% python3 -q
>>> import numpy as np
>>> np.set_printoptions(suppress=True, linewidth=160)
>>> def rd(a):
...     return np.round(a, 3) + 0
... 
>>> F = np.loadtxt("a.csv", delimiter=",")
>>> F
array([[-0.215, -1.03 ,  0.201],
       [-0.082, -0.895,  0.115],
       [ 0.024, -1.918, -0.021],
       [-0.036, -2.015,  0.057],
       [ 0.1  ,  2.048,  0.023]])
>>> A2 = np.c_[F[:, :2] @ np.array([[3, 1], [2, 3]]), np.array([-2, -2, 0, 2, 0])]
>>> rd(A2)
array([[-2.705, -3.305, -2.   ],
       [-2.036, -2.767, -2.   ],
       [-3.764, -5.73 ,  0.   ],
       [-4.138, -6.081,  2.   ],
       [ 4.396,  6.244,  0.   ]])
>>> rd(np.linalg.norm(np.linalg.qr(F)[0].T @ A2, axis=0) ** 2 / ((A2 ** 2).sum(axis=0) + 1e-12))
array([1.   , 1.   , 0.536])
>>> rd(np.linalg.norm(A2 - F @ np.linalg.lstsq(F, A2)[0], axis=0))
array([0.  , 0.  , 2.36])
>>> rd(np.linalg.lstsq(F, A2[:, 0])[0])
array([3., 2., 0.])
>>> hat = F @ np.linalg.solve(F.T @ F, F.T)
>>> rd((np.eye(5) - hat) @ F)
array([[0., 0., 0.],
       [0., 0., 0.],
       [0., 0., 0.],
       [0., 0., 0.],
       [0., 0., 0.]])
>>> rd(np.linalg.eigvalsh(hat))
array([0., 0., 1., 1., 1.])
>>> np.allclose(hat @ hat, hat)
True
>>> Q = F.astype(float).copy()
>>> for j in range(3):
...     Q[:, j] -= Q[:, :j] @ (Q[:, :j].T @ Q[:, j])
...     Q[:, j] /= np.linalg.norm(Q[:, j])
... 
>>> rd(Q.T @ F)
array([[ 0.255,  2.067, -0.208],
       [ 0.   ,  3.086,  0.03 ],
       [ 0.   ,  0.   ,  0.117]])
>>> print(np.argsort(-np.linalg.norm(F, axis=0).round(6), kind="stable")[:3])
[1 0 2]
>>> rd(np.linalg.norm(F, 2) / np.linalg.norm(F))
np.float64(0.997)
